$ ipython --no-banner

In [1]: import numpy as np

In [2]: from numpy import linalg as LA

In [3]: np.set_printoptions(suppress=True, linewidth=140)

In [4]: def tidy(a):
   ...:     return np.round(a, 2) + 0
   ...: 

In [5]: mat = np.load("arr.npy")

In [6]: print(mat)
[[ 3. -3.  0.  0.  0.]
 [-3.  0. -3.  0.  0.]
 [ 0. -3.  3. -3.  0.]
 [ 0.  0. -3.  0. -3.]
 [ 0.  0.  0. -3.  2.]]

In [7]: t3 = np.stack([mat, -1 * mat, mat[::-1]])

In [8]: print(tidy(LA.det(t3)))
[ 648. -648.  648.]

In [9]: print(LA.matrix_rank(t3.reshape(3, -1)))
2

In [10]: print((t3 @ mat.T).shape)
(3, 5, 5)

In [11]: print(np.einsum("bij,cij->bc", t3, t3))
[[ 94. -94.  45.]
 [-94.  94. -45.]
 [ 45. -45.  94.]]

In [12]: print(t3.sum(axis=0))
[[ 0.  0.  0. -3.  2.]
 [ 0.  0. -3.  0. -3.]
 [ 0. -3.  3. -3.  0.]
 [-3.  0. -3.  0.  0.]
 [ 3. -3.  0.  0.  0.]]

In [13]: Y = mat[0, 0] * mat[1:] - np.outer(mat[1:, 0], mat[0])

In [14]: print(Y)
[[ 0. -9. -9.  0.  0.]
 [ 0. -9.  9. -9.  0.]
 [ 0.  0. -9.  0. -9.]
 [ 0.  0.  0. -9.  6.]]

In [15]: print(np.flatnonzero(~Y.round(6).any(axis=1)))
[]

In [16]: r0 = np.array([1, 5])

In [17]: print(np.cross(Y[3, :3], Y[0, :3]))
[ 0.  0. -0.]

In [18]: print(np.correlate(Y[3], Y[0], "full"))
[  0.   0.   0.   0.   0.  81.  27. -54.   0.]

In [19]: print(np.convolve(Y[3], r0))
[  0.   0.   0.  -9. -39.  30.]

In [20]: W0 = np.load("a.npy")

In [21]: print(W0)
[[ 0 -2  3  3 -3 -2  3 -1]
 [-2  0  3 -2  2  2  3  0]
 [ 2  0  0 -1 -3  1 -1 -1]
 [ 1  2 -1  3  1  2  2 -2]]

In [22]: Y = W0 / LA.norm(W0, axis=1)
ValueError: operands could not be broadcast together with shapes (4,8) (4,) 


In [23]: Y = W0 / LA.norm(W0, axis=1, keepdims=True)

In [24]: G = Y @ Y.T

In [25]: print((np.abs(G) > 0.9).astype(int))
[[1 0 0 0]
 [0 1 0 0]
 [0 0 1 0]
 [0 0 0 1]]

In [26]: print(tidy(G[1]))
[ 0.05  1.   -0.37  0.03]

In [27]: print(tidy(G))
[[ 1.    0.05  0.07  0.08]
 [ 0.05  1.   -0.37  0.03]
 [ 0.07 -0.37  1.   -0.09]
 [ 0.08  0.03 -0.09  1.  ]]

In [28]: print(tidy(LA.norm(Y, axis=1)))
[1. 1. 1. 1.]

In [29]: t3 = np.stack([W0, -3 * W0, W0[::-1]])

In [30]: print(np.einsum("bij,cij->bc", t3, t3))
[[ 124 -372  -12]
 [-372 1116   36]
 [ -12   36  124]]

In [31]: print(LA.matrix_rank(t3))
[4 4 4]

In [32]: W1 = np.array([[-3, 0, 0],
    ...:     [1, 3, 2],
    ...:     [-3, 0, -3],
    ...:     [-2, -2, -2],
    ...:     [3, 1, 3],
    ...:     [-2, -1, -2],
    ...:     [2, 2, -3],
    ...:     [-3, 1, 0]])

In [33]: beta = np.array([4, 1, -3])

In [34]: hid = np.maximum(W0 @ W1 + beta, 0)

In [35]: print((hid > 0).astype(int))
[[0 0 0]
 [1 1 0]
 [0 0 0]
 [1 1 0]]

In [36]: print(LA.matrix_rank(hid))
2

In [37]: W2 = np.array([[-2, -3, 0], [2, -3, -3], [-2, 3, -1]])

In [38]: print(W1 @ W2)
[[  6   9   0]
 [  0  -6 -11]
 [ 12   0   3]
 [  4   6   8]
 [-10  -3  -6]
 [  6   3   5]
 [  6 -21  -3]
 [  8   6  -3]]

In [39]: print(hid @ W2)
[[  0   0   0]
 [ -4 -72 -33]
 [  0   0   0]
 [-14 -33  -6]]

In [40]: t = np.radians(36)

In [41]: R = np.eye(8)

In [42]: R[5, 5] = R[7, 7] = np.cos(t)

In [43]: R[5, 7], R[7, 5] = -np.sin(t), np.sin(t)

In [44]: print(tidy(R))
[[ 1.    0.    0.    0.    0.    0.    0.    0.  ]
 [ 0.    1.    0.    0.    0.    0.    0.    0.  ]
 [ 0.    0.    1.    0.    0.    0.    0.    0.  ]
 [ 0.    0.    0.    1.    0.    0.    0.    0.  ]
 [ 0.    0.    0.    0.    1.    0.    0.    0.  ]
 [ 0.    0.    0.    0.    0.    0.81  0.   -0.59]
 [ 0.    0.    0.    0.    0.    0.    1.    0.  ]
 [ 0.    0.    0.    0.    0.    0.59  0.    0.81]]

In [45]: Y = W0 @ R.T

In [46]: print(tidy(LA.svd(W0, compute_uv=False)), tidy(LA.svd(Y, compute_uv=False)))
[6.77 6.16 5.24 3.57] [6.77 6.16 5.24 3.57]

In [47]: print(tidy(np.abs(Y - W0).max(axis=0)))
[0.   0.   0.   0.   0.   0.97 0.   1.56]

In [48]: rng = np.random.default_rng(10)

In [49]: Y = W0 + rng.integers(-2, 3, (4, 3)) @ rng.integers(-2, 3, (3, 8))

In [50]: print(Y)
[[-4  1  1  1 -5  0  5  2]
 [ 1  5 -3 -1  9 -2  9  1]
 [ 8  0  0  5 -1 -3 -1 -1]
 [-1 -6  7  1 -5  6 -6 -6]]

In [51]: print(tidy(LA.svd(Y - W0, compute_uv=False)))
[21.18 11.07  3.99  0.  ]
